% python3 -q
>>> import numpy as np
>>> np.set_printoptions(precision=2, suppress=True, linewidth=120)
>>> def rnd(a):
...     return np.round(a, 2) + 0
... 
>>> data = np.array([[0.27, 0.2, 0.42, 0.65, 0.27, -0.34, 0.16],
...     [0.81, 0.44, -0.06, 0.98, 0.43, 0.03, 0.21],
...     [-0.26, -0.19, -0.11, -0.33, 0.3, 0.26, 0.82],
...     [-0.13, -0.18, 0.11, 0.15, 0.36, -0.27, 0.32],
...     [-0.81, -0.48, 0.02, -1.34, -0.16, 0.15, 0.07],
...     [-0.53, -0.09, -0.17, -1.62, 0.22, 0.61, 1.23]])
>>> W = np.array([[0, 1], [-1, -1], [-1, 2], [-2, 0], [-2, 2], [-1, 2], [-1, 1]])
>>> coef = np.array([1, 0])
>>> hid = np.maximum(data @ W + coef, 0)
>>> rnd(hid)
array([[0.  , 0.93],
       [0.  , 1.38],
       [0.28, 1.65],
       [0.  , 0.77],
       [4.24, 0.  ],
       [2.22, 2.11]])
>>> Z = np.array([[2, 3], [1, 2]])
>>> rnd(hid @ Z)
array([[ 0.93,  1.86],
       [ 1.38,  2.76],
       [ 2.21,  4.14],
       [ 0.77,  1.54],
       [ 8.48, 12.72],
       [ 6.55, 10.88]])
>>> u = np.array([2, 2])
>>> rnd(np.polyval(u, data[3]))
array([1.74, 1.64, 2.22, 2.3 , 2.72, 1.46, 2.64])
>>> u, r1 = data[1], data[0]
>>> rnd(u @ u)
np.float64(2.04)
>>> p = (u @ r1) / (u @ u) * u
>>> (r1 - p) @ u
np.float64(0.0)
>>> rnd(np.outer(u, r1))
array([[ 0.22,  0.16,  0.34,  0.53,  0.22, -0.28,  0.13],
       [ 0.12,  0.09,  0.18,  0.29,  0.12, -0.15,  0.07],
       [-0.02, -0.01, -0.03, -0.04, -0.02,  0.02, -0.01],
       [ 0.26,  0.2 ,  0.41,  0.64,  0.26, -0.33,  0.16],
       [ 0.12,  0.09,  0.18,  0.28,  0.12, -0.15,  0.07],
       [ 0.01,  0.01,  0.01,  0.02,  0.01, -0.01,  0.  ],
       [ 0.06,  0.04,  0.09,  0.14,  0.06, -0.07,  0.03]])
>>> rnd(r1 - p)
array([-0.15, -0.03,  0.45,  0.14,  0.05, -0.36,  0.05])
>>> vec = np.array([3, 1, 0, 3, 2, 3, 2])
>>> a = np.maximum(data @ vec, 0)
>>> rnd(np.tanh(data @ vec))
array([ 0.99,  1.  ,  0.79,  0.41, -1.  , -0.95])
>>> np.flatnonzero(a > 1e-9)
array([0, 1, 2, 3])
>>> data * (a > 1e-9)[:, None]
array([[ 0.27,  0.2 ,  0.42,  0.65,  0.27, -0.34,  0.16],
       [ 0.81,  0.44, -0.06,  0.98,  0.43,  0.03,  0.21],
       [-0.26, -0.19, -0.11, -0.33,  0.3 ,  0.26,  0.82],
       [-0.13, -0.18,  0.11,  0.15,  0.36, -0.27,  0.32],
       [-0.  , -0.  ,  0.  , -0.  , -0.  ,  0.  ,  0.  ],
       [-0.  , -0.  , -0.  , -0.  ,  0.  ,  0.  ,  0.  ]])
>>> W0 = np.load("dump.npy")
>>> W0
array([[ 0.7, -0.5, -1.4, -0.3, -0.2,  0.2,  0.5, -0.4,  1.6,  1.8, -1.1,  0. ],
       [-2.9, -1.7, -1.4, -0.6,  0.3, -1. ,  1.3,  1.5, -0.4,  0.4,  0.3,  2.2],
       [ 1.8, -0.4, -0.2,  0.8, -2.1,  0.4,  2.8,  2.4, -0.6, -0.3,  0.8, -0.1],
       [ 0.2,  0.6, -0.6,  2.5, -1.2,  1.9,  1.7, -0.8,  0.3, -1.3,  0.6, -0.4],
       [-2. , -0.5, -5. ,  7.5,  3.5,  4. ,  6. ,  3. ,  0.5, -8. ,  5.5,  0. ],
       [-0.9,  1.1,  0.8,  0.2, -0.4,  1.2, -0.2, -0.4,  0.1,  0. , -1.1,  0.4],
       [ 0.1,  1.2,  1.5, -2.2,  1.1, -0.1,  0.6, -0.3,  0.2, -0.6,  0.8,  0.1],
       [ 0.3,  1.4, -0.5,  0.7,  0.7,  0.9,  1.6, -1. , -0.4,  0.5,  1.6, -1.8],
       [-0.8,  0.5, -0.7,  0.8, -0.5, -1.3,  1.1, -2.4,  0.6, -0.2, -0.9, -1.2],
       [ 0.9,  0.6, -0.5,  0. , -1.1,  0. , -1.5, -0.6, -0.1, -0.1, -0.6,  0.3],
       [-0.1, -0.5, -1.6,  2.2,  0.9,  1.1,  0. , -0.1,  0.3, -0.3,  1.8,  0.7],
       [ 1.5, -1.2,  0.6,  1. , -0.3,  1.4, -0.2, -3.1, -0.9,  0.2, -0.3, -2.1],
       [-0.7,  0.6,  1. ,  0.2, -0.9,  1.2,  1.1, -1.4, -1.7, -1.1,  1.4,  1.9],
       [ 1.2,  0.7, -0.8,  0.5, -0.5, -0.1, -0.2, -0.6,  1.6,  1.8, -0.1,  0.4],
       [-0.6,  1.7,  0.1,  1.9, -0.2,  0.4,  0.7,  1.4,  0.5,  0.3, -0.2, -1. ],
       [-0.7,  1.2,  0.6,  1.4,  0.1, -0.4,  0.9, -0.3, -0.1,  0.5, -0.7, -0.2],
       [ 1.7,  1.4,  0.6, -0.9, -0.5,  0.8, -1.6,  0.7,  0.7,  1. ,  0.8, -1.8],
       [-0.7, -0.2,  1. , -0.5,  1. ,  0.3,  0. , -0.6,  0.5, -0.8,  1.5, -0.4],
       [ 1.7,  0. , -1.3,  0.9,  0. ,  0.3, -0.3,  0.1, -0.3, -0.9,  0.2,  0.7],
       [-0.1, -0.3,  1.1,  2.9,  0.5,  0.1,  0.5, -0.2,  1.2,  0.7, -0.2, -0.7],
       [ 2.5,  2. , -1.4, -1.4,  1.9,  2.4,  0.9, -1.6, -0.2, -1.5, -0.3,  0.3],
       [ 0. ,  0.1,  1.8,  0.1,  0. ,  2.3,  0.5,  1.6,  1.3, -0.9,  0.3, -0.4],
       [-0.1, -0.5,  2.3,  0.1, -0.1,  0. ,  0.6,  0. ,  0.8,  0.7,  1. ,  1.1],
       [-1.4, -0.1, -0.5, -0.4, -0.6,  0.1,  0.9,  0.6, -0.8, -1.3,  1.1,  1.1],
       [-0.1,  0.7, -0.2, -0.2, -1. ,  0.3,  2.2, -0.1,  1. ,  0.7,  0.9, -0.8],
       [ 0.9, -0.5,  0.3,  0.5, -0.4, -0.7,  2. , -0.3, -0.1,  0.3,  1.4,  1.4],
       [-1.1,  0.5,  1. , -0.3, -1.6,  0. ,  0.6,  0.5, -0.1,  2. , -1.6,  0.6],
       [-1.6,  1. , -0.5, -0.8, -1.1,  0.9,  1.5, -0.9, -0.3, -0.1, -0.3,  0.3],
       [-0.4,  0.4, -1.6, -0.7, -0.5,  0. ,  0.4, -0.2,  1.2,  0.2,  1.2, -0.7],
       [-1.2,  0.5,  1.3,  1. , -1.1, -1.2,  1.7,  0.5, -0.4,  0.3, -0.3,  1.7],
       [-0.7,  0.1,  0.3,  2. ,  0.5, -0.4,  0.2,  0.5, -0.2,  1.1, -2.2, -1. ]])
>>> proj = W0 @ np.linalg.solve(W0.T @ W0, W0.T)
>>> rnd(np.trace(proj))
np.float64(12.0)
>>> t3 = np.stack([data, -2 * data, data[::-1]])
>>> rnd(np.einsum("bij,cij->bc", t3, t3))
array([[ 12.02, -24.05,  -6.32],
       [-24.05,  48.1 ,  12.65],
       [ -6.32,  12.65,  12.02]])
>>> np.linalg.matrix_rank(t3.reshape(3, -1))
np.int64(2)
>>> def softmax(z):
...     e = np.exp(z - z.max(axis=-1, keepdims=True))
...     return e / e.sum(axis=-1, keepdims=True)
... 
>>> rnd(softmax(W0).sum(axis=1))
array([1., 1., 1., 1., 1., 1., 1., 1., 1., 1., 1., 1., 1., 1., 1., 1., 1., 1., 1., 1., 1., 1., 1., 1., 1., 1., 1., 1.,
       1., 1., 1.])
>>> rnd(softmax(10 * W0[2]))
array([0.  , 0.  , 0.  , 0.  , 0.  , 0.  , 0.98, 0.02, 0.  , 0.  , 0.  , 0.  ])
>>> rnd(softmax(W0[2]))
array([0.14, 0.02, 0.02, 0.05, 0.  , 0.03, 0.38, 0.25, 0.01, 0.02, 0.05, 0.02])
>>> rnd(softmax(W0[2] + 3))
array([0.14, 0.02, 0.02, 0.05, 0.  , 0.03, 0.38, 0.25, 0.01, 0.02, 0.05, 0.02])
>>> scores = W0 @ W0.T / np.sqrt(12)
>>> rnd(softmax(scores)[2] @ W0)
array([-1.25, -0.47, -4.01,  6.13,  2.38,  3.26,  5.32,  2.83,  0.29, -6.42,  4.53, -0.02])
>>> softmax(scores).round(6).argmax(axis=1)
array([ 0,  1,  4,  4,  4,  5,  6,  4,  8,  9,  4, 11,  4, 13,  4, 30, 16,  4,  4,  4, 20,  4, 22,  4,  4,  4, 26, 27,
        4, 29, 30])
